$ python -q
>>> import numpy as np
>>> np.set_printoptions(precision=2, suppress=True, linewidth=160)
>>> def rd(a):
...     return np.round(a, 2) + 0
... 
>>> M = np.loadtxt("dump.csv", delimiter=",")
>>> print(M)
[[ 0.65  0.   -1.17 -0.13 -3.12 -0.91 -0.65 -1.95  0.26]
 [-0.15  0.    0.27  0.03  0.72  0.21  0.15  0.45 -0.06]
 [-0.2   0.    0.36  0.04  0.96  0.28  0.2   0.6  -0.08]
 [-1.15  0.    2.07  0.23  5.52  1.61  1.15  3.45 -0.46]
 [-0.25  0.    0.45  0.05  1.2   0.35  0.25  0.75 -0.1 ]
 [-0.3   0.    0.54  0.06  1.44  0.42  0.3   0.9  -0.12]
 [ 0.95  0.   -1.71 -0.19 -4.56 -1.33 -0.95 -2.85  0.38]
 [ 0.35  0.   -0.63 -0.07 -1.68 -0.49 -0.35 -1.05  0.14]
 [ 0.1   0.   -0.18 -0.02 -0.48 -0.14 -0.1  -0.3   0.04]
 [-0.1   0.    0.18  0.02  0.48  0.14  0.1   0.3  -0.04]]
>>> print(np.linalg.matrix_rank(M, rtol=0.1))
1
>>> print(rd(np.linalg.norm(M, 2) / np.linalg.norm(M)))
1.0
>>> F = np.load("x.npy")
>>> print(F)
[[ 4  1  5  3 -2  4]
 [ 6  2  9  4 -6 -2]
 [ 0  8  7  0 -1  4]
 [ 6 -9  4 -8  3 -4]
 [ 2  8 -6  5  8  1]
 [-5 -4  6  7  0 -3]
 [-1  4 -2  3  7 -5]
 [-9  6 -7 -8 -8 -7]
 [ 9  9 -9  6  2 -1]]
>>> proj = F @ np.linalg.solve(F.T @ F, F.T)
>>> print(rd(np.linalg.eigvalsh(proj)))
[0. 0. 0. 1. 1. 1. 1. 1. 1.]
>>> other = np.c_[F[:, :3] @ np.array([[0, 1, 0], [2, 2, 0], [1, 2, 2]]), np.array([-3, -2, 1, -1, 2, 0, -3, 1, -2])]
>>> print(other)
[[  7  16  10  -3]
 [ 13  28  18  -2]
 [ 23  30  14   1]
 [-14  -4   8  -1]
 [ 10   6 -12   2]
 [ -2  -1  12   0]
 [  6   3  -4  -3]
 [  5 -11 -14   1]
 [  9   9 -18  -2]]
>>> print(np.linalg.matrix_rank(np.c_[F, other]))
7
>>> u, v = M[8], M[3]
>>> print(rd(u @ u))
0.39
>>> pr = (u @ v) / (u @ u) * u
>>> print(rd(pr))
[-1.15  0.    2.07  0.23  5.52  1.61  1.15  3.45 -0.46]
>>> print(rd(v - pr))
[0. 0. 0. 0. 0. 0. 0. 0. 0.]
>>> print(np.linalg.matrix_rank(np.outer(u, v)))
1
